$ python -q
>>> import numpy as np
>>> np.set_printoptions(suppress=True, linewidth=200)
>>> rd = lambda a: np.round(a, 2) + 0
>>> A, _ = np.linalg.qr(np.array([[-0.1, -1.6, 0.9], [1.9, 1.6, -1.8], [-0.2, 0.5, 0.5]]))
>>> print(rd(A))
[[-0.05 -0.91  0.4 ]
 [ 0.99 -0.01  0.12]
 [-0.1   0.4   0.91]]
>>> O = A.astype(float).copy()
>>> for j in range(3):
...     O[:, j] -= O[:, :j] @ (O[:, :j].T @ O[:, j])
...     O[:, j] /= np.linalg.norm(O[:, j])
... 
>>> print(rd(O))
[[-0.05 -0.91  0.4 ]
 [ 0.99 -0.01  0.12]
 [-0.1   0.4   0.91]]
>>> print(rd(O.T @ O))
[[1. 0. 0.]
 [0. 1. 0.]
 [0. 0. 1.]]
>>> rng = np.random.default_rng(157)
>>> lab = rng.permutation(3)
>>> print(lab)
[0 1 2]
>>> other = A[lab][:, lab]
>>> print(rd(other))
[[-0.05 -0.91  0.4 ]
 [ 0.99 -0.01  0.12]
 [-0.1   0.4   0.91]]
>>> T = np.stack([A, -1 * A, A[::-1]])
>>> print(np.linalg.matrix_rank(T.reshape(3, -1)))
2
>>> print(rd(np.linalg.det(T)))
[ 1. -1. -1.]
>>> def softmax(z):
...     e = np.exp(z - z.max(axis=-1, keepdims=True))
...     return e / e.sum(axis=-1, keepdims=True)
... 
>>> print(rd(softmax(10 * A[2])))
[0.   0.01 0.99]
>>> print(rd(softmax(A).sum(axis=1)))
[1. 1. 1.]
>>> att = A @ A.T / np.sqrt(3)
>>> print(rd(softmax(att)))
[[0.47 0.26 0.26]
 [0.26 0.47 0.26]
 [0.26 0.26 0.47]]
>>> print(rd(softmax(att + np.triu(np.full(att.shape, -np.inf), 1))))
[[1.   0.   0.  ]
 [0.36 0.64 0.  ]
 [0.26 0.26 0.47]]
